In [1]: import numpy as np

In [2]: from numpy import linalg as LA

In [3]: np.set_printoptions(precision=3, suppress=True, linewidth=140)

In [4]: F = np.load("block11.npy")

In [5]: F
Out[5]: 
array([[-0.128, -0.09 ,  0.987],
       [ 0.829, -0.525,  0.05 ],
       [-0.51 , -0.61 , -0.15 ],
       [-0.191, -0.587, -0.04 ]])

In [6]: rng = np.random.default_rng(746)

In [7]: idx = rng.permutation(3)

In [8]: other = F[:, idx] * rng.choice([-1, 1], 3)

In [9]: other
Out[9]: 
array([[ 0.987, -0.128, -0.09 ],
       [ 0.05 ,  0.829, -0.525],
       [-0.15 , -0.51 , -0.61 ],
       [-0.04 , -0.191, -0.587]])

In [10]: U, _, Vh = LA.svd(F.T @ other)

In [11]: np.round(U @ Vh, 3) + 0
Out[11]: 
array([[0., 1., 0.],
       [0., 0., 1.],
       [1., 0., 0.]])

In [12]: P = other @ LA.solve(other.T @ other, other.T)

In [13]: P @ other[:, 0]
Out[13]: array([ 0.987,  0.05 , -0.15 , -0.04 ])

In [14]: LA.norm(F, axis=0)
Out[14]: array([1., 1., 1.])

In [15]: np.round(F.T @ F, 3) + 0
Out[15]: 
array([[1., 0., 0.],
       [0., 1., 0.],
       [0., 0., 1.]])

In [16]: arr = np.array([[0, -1, 1], [1, 0, -1], [-1, 1, 0]])

In [17]: arr @ np.ones(3)
Out[17]: array([0., 0., 0.])

In [18]: np.sort(np.abs(np.fft.fft(arr[0]))), np.round(np.sort(LA.svd(arr, compute_uv=False)), 3) + 0
Out[18]: (array([0.   , 1.732, 1.732]), array([0.   , 1.732, 1.732]))

In [19]: np.fft.fft(arr[0])
Out[19]: array([0.+0.j   , 0.+1.732j, 0.-1.732j])

In [20]: T = np.stack([arr, 4 * arr, arr[::-1]])

In [21]: T.sum(axis=0)
Out[21]: 
array([[-1, -4,  5],
       [ 6,  0, -6],
       [-5,  4,  1]])

In [22]: (T @ arr.T).shape
Out[22]: (3, 3, 3)

In [23]: LA.norm(T, axis=(1, 2))
Out[23]: array([2.449, 9.798, 2.449])

In [24]: T.shape
Out[24]: (3, 3, 3)

In [25]: LA.matrix_rank(T)
Out[25]: array([2, 2, 2])

In [26]: LA.matrix_rank(T.reshape(3, -1))
Out[26]: np.int64(2)
